>>> import numpy as np
>>> import numpy.linalg as la
>>> np.set_printoptions(suppress=True, linewidth=100)
>>> tidy = lambda a: np.round(a, 2) + 0
>>> K = np.load("out4.npy")
>>> print(K)
[[-1.4 -0.9 -0.3]
 [ 0.4  0.6  0.7]
 [ 0.3 -1.4  0.7]
 [-0.7 -0.4  0.2]]
>>> A2 = np.c_[K[:, :2] @ np.array([[4, -4], [8, -7]]), np.array([-3, 1, -3, -1])]
>>> A2
array([[-12.8,  11.9,  -3. ],
       [  6.4,  -5.8,   1. ],
       [-10. ,   8.6,  -3. ],
       [ -6. ,   5.6,  -1. ]])
>>> la.matrix_rank(np.c_[K, A2])
np.int64(4)
>>> tidy(la.norm(A2 - K @ la.lstsq(K, A2)[0], axis=0))
array([0.  , 0.  , 0.54])
>>> la.matrix_rank(A2)
np.int64(3)
>>> tidy(la.lstsq(K, A2[:, 0])[0])
array([4., 8., 0.])
>>> r0 = np.array([2, 0, 0, 3])
>>> data = np.array([np.roll(r0, i) for i in range(4)])
>>> print(data)
[[2 0 0 3]
 [3 2 0 0]
 [0 3 2 0]
 [0 0 3 2]]
>>> A2 = data / la.norm(data, axis=1, keepdims=True)
>>> gram = A2 @ A2.T
>>> (np.abs(gram) > 0.9).astype(int)
array([[1, 0, 0, 0],
       [0, 1, 0, 0],
       [0, 0, 1, 0],
       [0, 0, 0, 1]])
>>> data.sum(axis=0)
array([5, 5, 5, 5])
>>> tidy(la.norm(data))
np.float64(7.21)
>>> np.unravel_index(np.abs(data).argmax(), data.shape)
(np.int64(0), np.int64(3))
>>> tidy(la.svd(data, compute_uv=False))
array([5.  , 3.61, 3.61, 1.  ])
>>> data.shape
(4, 4)
>>> data.sum(axis=1)
array([5, 5, 5, 5])
>>> data[:, 4]
Traceback (most recent call last):
  File "<python-input-24>", line 1, in <module>
    data[:, 4]
    ~~~~^^^^^^
IndexError: index 4 is out of bounds for axis 1 with size 4
>>> np.einsum("ii->", data)
np.int64(8)
>>> tidy(la.eigvals(data).sum().real)
np.float64(8.0)
>>> Q, _ = la.qr(np.array([[-0.1, -0.5, 1.0, -0.1, 0.2],
...     [-1.0, 0.2, 0.9, 0.8, 1.1],
...     [-1.4, 1.3, -0.9, 1.1, -1.2],
...     [-0.9, -1.4, 0.7, -1.5, 1.2],
...     [1.1, -0.8, 1.4, 1.2, -0.3]]))
>>> W0 = Q[:, :4]
>>> tidy(W0)
array([[-0.04,  0.26,  0.4 ,  0.42],
       [-0.45,  0.06,  0.69,  0.21],
       [-0.63, -0.42,  0.07, -0.54],
       [-0.4 ,  0.84, -0.28, -0.24],
       [ 0.49,  0.22,  0.52, -0.66]])
>>> A2 = W0 / np.sqrt((W0 ** 2).mean(axis=1, keepdims=True))
>>> la.matrix_rank(A2) == la.matrix_rank(W0)
np.True_
>>> tidy(W0 - W0.mean(axis=1, keepdims=True))
array([[-0.31,  0.  ,  0.14,  0.16],
       [-0.58, -0.07,  0.57,  0.08],
       [-0.25, -0.04,  0.45, -0.16],
       [-0.38,  0.86, -0.26, -0.22],
       [ 0.35,  0.08,  0.38, -0.8 ]])
>>> tidy(A2[3])
array([-0.81,  1.67, -0.56, -0.49])
>>> W = np.array([[-1, 2, 2, 0, 3, -2],
...     [0, 2, -3, 3, 1, 2],
...     [1, -3, -3, -1, 2, 0],
...     [2, 3, 1, 1, -2, 0]])
>>> beta = np.array([-2, 2, -1, -1, 1, 2])
>>> act = np.maximum(W0 @ W + beta, 0)
>>> la.matrix_rank(act)
np.int64(4)
>>> (act > 0).mean(axis=0)
array([0. , 0.4, 0. , 0.2, 0.8, 1. ])
>>> (act > 0).astype(int)
array([[0, 1, 0, 0, 1, 1],
       [0, 0, 0, 0, 1, 1],
       [0, 0, 0, 0, 0, 1],
       [0, 1, 0, 1, 1, 1],
       [0, 0, 0, 0, 1, 1]])
>>> Z = np.array([[1, 2, 2], [1, 1, 1], [2, 1, 2], [0, 2, 1], [0, 0, 0], [0, 0, 2]])
>>> print((act @ Z).round(6).argmax(axis=1))
[2 2 2 2 2]
>>> W @ Z
array([[ 5,  2,  0],
       [-4,  5,  3],
       [-8, -6, -8],
       [ 7, 10, 10]])
>>> rng = np.random.default_rng(314452)
>>> A2 = W0 + rng.integers(-2, 3, (5, 1)) @ rng.integers(-2, 3, (1, 4))
>>> tidy(A2)
array([[-0.04,  0.26,  0.4 ,  0.42],
       [ 0.55,  1.06,  1.69, -0.79],
       [ 0.37,  0.58,  1.07, -1.54],
       [-0.4 ,  0.84, -0.28, -0.24],
       [ 1.49,  1.22,  1.52, -1.66]])
>>> print(tidy(A2 - W0))
[[ 0.  0.  0.  0.]
 [ 1.  1.  1. -1.]
 [ 1.  1.  1. -1.]
 [ 0.  0.  0.  0.]
 [ 1.  1.  1. -1.]]
>>> np.abs(A2 - W0).sum(axis=1)
array([0., 4., 4., 0., 4.])
>>> print(tidy(la.svd(A2 - W0, compute_uv=False)))
[3.46 0.   0.   0.  ]
>>> print(tidy(la.svd(W0, compute_uv=False)))
[1. 1. 1. 1.]
>>> print(tidy(W0 @ W0.T))
[[ 0.41  0.4  -0.28  0.02 -0.03]
 [ 0.4   0.73  0.19 -0.02  0.02]
 [-0.28  0.19  0.86  0.01 -0.01]
 [ 0.02 -0.02  0.01  1.    0.  ]
 [-0.03  0.02 -0.01  0.    1.  ]]
>>> proj = W0 @ la.solve(W0.T @ W0, W0.T)
>>> tidy((np.eye(5) - proj) @ W0)
array([[0., 0., 0., 0.],
       [0., 0., 0., 0.],
       [0., 0., 0., 0.],
       [0., 0., 0., 0.],
       [0., 0., 0., 0.]])
>>> tidy(proj @ W0[:, 2])
array([ 0.4 ,  0.69,  0.07, -0.28,  0.52])
>>> E = np.array([[0, 0, 0], [9, -7, -6], [-9, 7, 6], [-9, 7, 6]])
>>> r = la.matrix_rank(E)
>>> print(r)
1
>>> null = la.svd(E)[2][r:].T
>>> print(tidy(null @ null.T))
[[ 0.51  0.38  0.33]
 [ 0.38  0.7  -0.25]
 [ 0.33 -0.25  0.78]]
>>> [int(la.matrix_rank(E[:i])) for i in range(1, len(E) + 1)]
[0, 1, 1, 1]
>>> np.allclose(E @ null, 0)
True
>>> print(tidy(E @ null))
[[0. 0.]
 [0. 0.]
 [0. 0.]
 [0. 0.]]
>>> [int(la.matrix_rank(np.delete(E, i, axis=0))) for i in range(4)]
[1, 1, 1, 1]
>>> [int(la.matrix_rank(E[:, :j + 1])) for j in range(3)]
[1, 1, 1]
